% ipython --no-banner

In [1]: import numpy as np

In [2]: np.set_printoptions(precision=3, suppress=True, linewidth=120, floatmode="fixed")

In [3]: F = np.load("layer18.npy")

In [4]: print(F)
[[ 0.100 -0.600  0.000  0.900 -0.100]
 [ 1.000 -1.300  0.300 -0.600 -1.400]
 [-1.100  1.900 -1.900  1.500  0.800]
 [ 1.058 -1.797  0.633 -1.104 -1.323]
 [ 0.100  0.500  1.900 -0.600  0.400]]

In [5]: A2 = np.array([[5, 3], [5, 5]])

In [6]: W2 = np.kron(A2, F)

In [7]: print(np.linalg.matrix_rank(W2))
10

In [8]: print(round(np.linalg.norm(W2, 2), 3), round(float(np.linalg.norm(A2, 2) * np.linalg.norm(F, 2)), 3))
43.489 43.489

In [9]: blk = np.stack([F, -2 * F, F[::-1]])

In [10]: print(np.einsum("bij,cij->bc", blk, blk))
[[ 29.718 -59.437  21.777]
 [-59.437 118.874 -43.554]
 [ 21.777 -43.554  29.718]]

In [11]: print(blk.sum(axis=0))
[[ 0.000  1.100  1.900 -1.500  0.500]
 [ 0.058 -0.497  0.333 -0.504  0.077]
 [ 0.000  0.000  0.000  0.000  0.000]
 [-0.058  0.497 -0.333  0.504 -0.077]
 [ 0.000 -1.100 -1.900  1.500 -0.500]]

In [12]: print(np.linalg.norm(blk, axis=(1, 2)))
[ 5.451 10.903  5.451]

In [13]: def softmax(z):
    ...:     e = np.exp(z - z.max(axis=-1, keepdims=True))
    ...:     return e / e.sum(axis=-1, keepdims=True)
    ...: 

In [14]: print(softmax(F[0] + 3))
[0.184 0.091 0.166 0.409 0.150]

In [15]: print(np.round(softmax(10 * F[0]), 3) + 0)
[0.000 0.000 0.000 0.999 0.000]

In [16]: print(softmax(F[0]))
[0.184 0.091 0.166 0.409 0.150]

In [17]: S = F @ F.T / np.sqrt(5)

In [18]: print(softmax(S)[0] @ F)
[ 0.275 -0.424  0.082  0.107 -0.407]

In [19]: rng = np.random.default_rng(594)

In [20]: A2 = F + rng.integers(-2, 3, (5, 4)) @ rng.integers(-2, 3, (4, 5))

In [21]: print(A2)
[[ 1.100 -1.600  1.000 -1.100  1.900]
 [-2.000  3.700  1.300 -0.600 -0.400]
 [ 4.900 -0.100  3.100 -0.500  4.800]
 [-1.942 -6.797 -0.367  0.896  4.677]
 [ 3.100  3.500  4.900 -8.600  1.400]]

In [22]: print(np.linalg.matrix_rank(A2 - F, tol=1e-8))
4

In [23]: u, g = A2[4], A2[1]

In [24]: print(u @ u)
121.79

In [25]: p = (u @ g) / (u @ u) * u

In [26]: print(np.round((g - p) @ u, 3))
-0.0

In [27]: print(round(float(np.linalg.norm(u + g) ** 2 + np.linalg.norm(u - g) ** 2), 3))
283.38

In [28]: print(g - p)
[-2.451  3.191  0.587  0.651 -0.604]

In [29]: A2 = np.array([[-1, -2, 1, 0, 3, -3],
    ...:     [-2, 3, -3, 2, 2, 3],
    ...:     [2, 2, 0, 3, -2, 2],
    ...:     [-3, -3, -2, 0, -3, 3],
    ...:     [2, -2, 3, 3, -1, 3],
    ...:     [3, -1, 0, 1, 1, 2]])

In [30]: W0 = A2 - A2.T

In [31]: print(W0)
[[ 0  0 -1  3  1 -6]
 [ 0  0 -5  5  4  4]
 [ 1  5  0  5 -5  2]
 [-3 -5 -5  0 -6  2]
 [-1 -4  5  6  0  2]
 [ 6 -4 -2 -2 -2  0]]

In [32]: u = np.array([-3, -1, 2, 1, 1, 2])

In [33]: A2 = W0 + np.outer(u, np.eye(6)[0])

In [34]: print(np.linalg.matrix_rank(A2 - W0))
1

In [35]: print(np.linalg.matrix_rank(np.linalg.inv(A2) - np.linalg.inv(W0), tol=1e-8))
1

In [36]: print(A2)
[[-3.000  0.000 -1.000  3.000  1.000 -6.000]
 [-1.000  0.000 -5.000  5.000  4.000  4.000]
 [ 3.000  5.000  0.000  5.000 -5.000  2.000]
 [-2.000 -5.000 -5.000  0.000 -6.000  2.000]
 [ 0.000 -4.000  5.000  6.000  0.000  2.000]
 [ 8.000 -4.000 -2.000 -2.000 -2.000  0.000]]

In [37]: print(round(np.linalg.det(A2), 3))
430124.0

In [38]: print(np.linalg.matrix_power(A2, 3))
[[ 343.000  -75.000  -40.000 -191.000 -145.000  298.000]
 [ 152.000    0.000  362.000 -552.000 -214.000 -464.000]
 [-193.000 -374.000   14.000 -569.000  346.000 -190.000]
 [ -96.000  569.000  568.000   10.000  647.000 -316.000]
 [ -52.000  225.000 -380.000 -564.000   23.000 -378.000]
 [-478.000  398.000  294.000  270.000  210.000  180.000]]

In [39]: print((A2 - A2.T) / 2)
[[ 0.000  0.500 -2.000  2.500  0.500 -7.000]
 [-0.500  0.000 -5.000  5.000  4.000  4.000]
 [ 2.000  5.000  0.000  5.000 -5.000  2.000]
 [-2.500 -5.000 -5.000  0.000 -6.000  2.000]
 [-0.500 -4.000  5.000  6.000  0.000  2.000]
 [ 7.000 -4.000 -2.000 -2.000 -2.000  0.000]]

In [40]: print((A2 + A2.T) / 2)
[[-3.000 -0.500  1.000  0.500  0.500  1.000]
 [-0.500  0.000  0.000  0.000  0.000  0.000]
 [ 1.000  0.000  0.000  0.000  0.000  0.000]
 [ 0.500  0.000  0.000  0.000  0.000  0.000]
 [ 0.500  0.000  0.000  0.000  0.000  0.000]
 [ 1.000  0.000  0.000  0.000  0.000  0.000]]

In [41]: print(round(np.abs(np.linalg.eigvals(A2)).max(), 3))
10.554

In [42]: print(np.trace(W0))
0

In [43]: print(np.allclose(W0, W0.T))
False

In [44]: print(W0 @ W0)
[[-47   0   2  13  -1   6]
 [  0 -82 -13  -9 -13   8]
 [  2 -13 -80  -6 -13  14]
 [ 13  -9  -6 -99  -2 -24]
 [ -1 -13 -13  -2 -82  12]
 [  6   8  14 -24  12 -64]]

In [45]: print(np.sort(np.abs(np.linalg.eigvals(W0))))
[ 6.613  6.613  8.264  8.264 10.722 10.722]

In [46]: print(np.round(np.abs(np.linalg.eigvals(W0)).max(), 3))
10.722

In [47]: assert W0 == W0.T
ValueError: The truth value of an array with more than one element is ambiguous. Use a.any() or a.all()


In [48]: data = np.array([[1.0, 0.2, 0.04], [0.2, 1.0, 0.2], [0.04, 0.2, 1.0]])

In [49]: print(data @ data)
[[1.042 0.408 0.120]
 [0.408 1.080 0.408]
 [0.120 0.408 1.042]]

In [50]: print((data + data.T) / 2)
[[1.000 0.200 0.040]
 [0.200 1.000 0.200]
 [0.040 0.200 1.000]]

In [51]: print((data - data.T) / 2)
[[0.000 0.000 0.000]
 [0.000 0.000 0.000]
 [0.000 0.000 0.000]]

In [52]: U, s, Vt = np.linalg.svd(data, full_matrices=False)

In [53]: print((s > 1e-8).sum())
3

In [54]: print(np.allclose(U * s @ Vt, data))
True

In [55]: print(np.cumsum(s ** 2) / np.sum(s ** 2))
[0.537 0.829 1.000]

In [56]: print(s)
[1.304 0.960 0.736]

In [57]: A2 = np.linalg.inv(data)

In [58]: print(np.allclose(A2, data.T))
False

In [59]: print(round(float(np.linalg.cond(data)), 3))
1.77

In [60]: print((np.abs(A2) > 1e-9).astype(int))
[[1 1 0]
 [1 1 1]
 [0 1 1]]

In [61]: print(np.round(np.linalg.det(data) * A2, 3) + 0)
[[ 0.960 -0.192  0.000]
 [-0.192  0.998 -0.192]
 [ 0.000 -0.192  0.960]]

In [62]: print(A2.round(3) + 0)
[[ 1.042 -0.208  0.000]
 [-0.208  1.083 -0.208]
 [ 0.000 -0.208  1.042]]

In [63]: print(np.poly(data))
[ 1.000 -3.000  2.918 -0.922]

In [64]: print(np.round(np.linalg.eigvals(data).sum().real, 3))
3.0

In [65]: print(round(float(np.linalg.det(2 * data)), 3), round(np.linalg.det(data), 3))
7.373 0.922

In [66]: print(round(float(np.linalg.det(data[::-1])), 3))
-0.922

In [67]: print(np.kron(np.eye(2, dtype=int), data))
[[1.000 0.200 0.040 0.000 0.000 0.000]
 [0.200 1.000 0.200 0.000 0.000 0.000]
 [0.040 0.200 1.000 0.000 0.000 0.000]
 [0.000 0.000 0.000 1.000 0.200 0.040]
 [0.000 0.000 0.000 0.200 1.000 0.200]
 [0.000 0.000 0.000 0.040 0.200 1.000]]

In [68]: E = np.loadtxt("a.csv", delimiter=",")

In [69]: print(E)
[[0.000 1.000 1.000 1.000 1.000]
 [1.000 0.000 1.000 1.000 1.000]
 [1.000 1.000 0.000 1.000 1.000]
 [1.000 1.000 1.000 0.000 1.000]
 [1.000 1.000 1.000 1.000 0.000]]

In [70]: idx = rng.permutation(5)

In [71]: A2 = E[:, idx] * rng.choice([-1, 1], 5)

In [72]: print(A2)
[[-1.000 -1.000 -0.000  1.000  1.000]
 [-1.000 -1.000 -1.000  0.000  1.000]
 [-0.000 -1.000 -1.000  1.000  1.000]
 [-1.000 -0.000 -1.000  1.000  1.000]
 [-1.000 -1.000 -1.000  1.000  0.000]]

In [73]: U, _, Vt = np.linalg.svd(E.T @ A2)

In [74]: print(np.round(U @ Vt, 3) + 0)
[[ 0.000  0.000 -1.000  0.000  0.000]
 [ 0.000  0.000  0.000  1.000  0.000]
 [-1.000  0.000  0.000  0.000  0.000]
 [ 0.000 -1.000  0.000  0.000  0.000]
 [ 0.000  0.000  0.000  0.000  1.000]]

In [75]: print(idx)
[2 3 0 1 4]

In [76]: print(np.round(np.linalg.lstsq(E, A2)[0], 3) + 0)
[[ 0.000  0.000 -1.000  0.000  0.000]
 [ 0.000  0.000  0.000  1.000  0.000]
 [-1.000  0.000  0.000  0.000  0.000]
 [ 0.000 -1.000  0.000  0.000  0.000]
 [ 0.000  0.000  0.000  0.000  1.000]]

In [77]: x = np.array([1, -3, 0, 3, -2])

In [78]: print(A2 * x)
[[-1.000  3.000 -0.000  3.000 -2.000]
 [-1.000  3.000 -0.000  0.000 -2.000]
 [-0.000  3.000 -0.000  3.000 -2.000]
 [-1.000  0.000 -0.000  3.000 -2.000]
 [-1.000  3.000 -0.000  3.000 -0.000]]

In [79]: print(np.linalg.norm(A2 @ x) <= np.linalg.norm(A2, 2) * np.linalg.norm(x) + 1e-9)
True

In [80]: print((A2 @ x).argmax())
4

In [81]: print((A2 * x).sum(axis=1))
[3.000 0.000 4.000 0.000 5.000]

In [82]: A2 = np.linalg.inv(E)

In [83]: print(round(float(np.linalg.det(E) * np.linalg.det(A2)), 3))
1.0

In [84]: print(round(np.linalg.cond(E), 3))
4.0

In [85]: print(round(float(np.linalg.slogdet(E)[0]), 3))
1.0

In [86]: print(E @ A2)
[[1.000 0.000 0.000 0.000 0.000]
 [0.000 1.000 0.000 0.000 0.000]
 [0.000 0.000 1.000 0.000 0.000]
 [0.000 0.000 0.000 1.000 0.000]
 [0.000 0.000 0.000 0.000 1.000]]
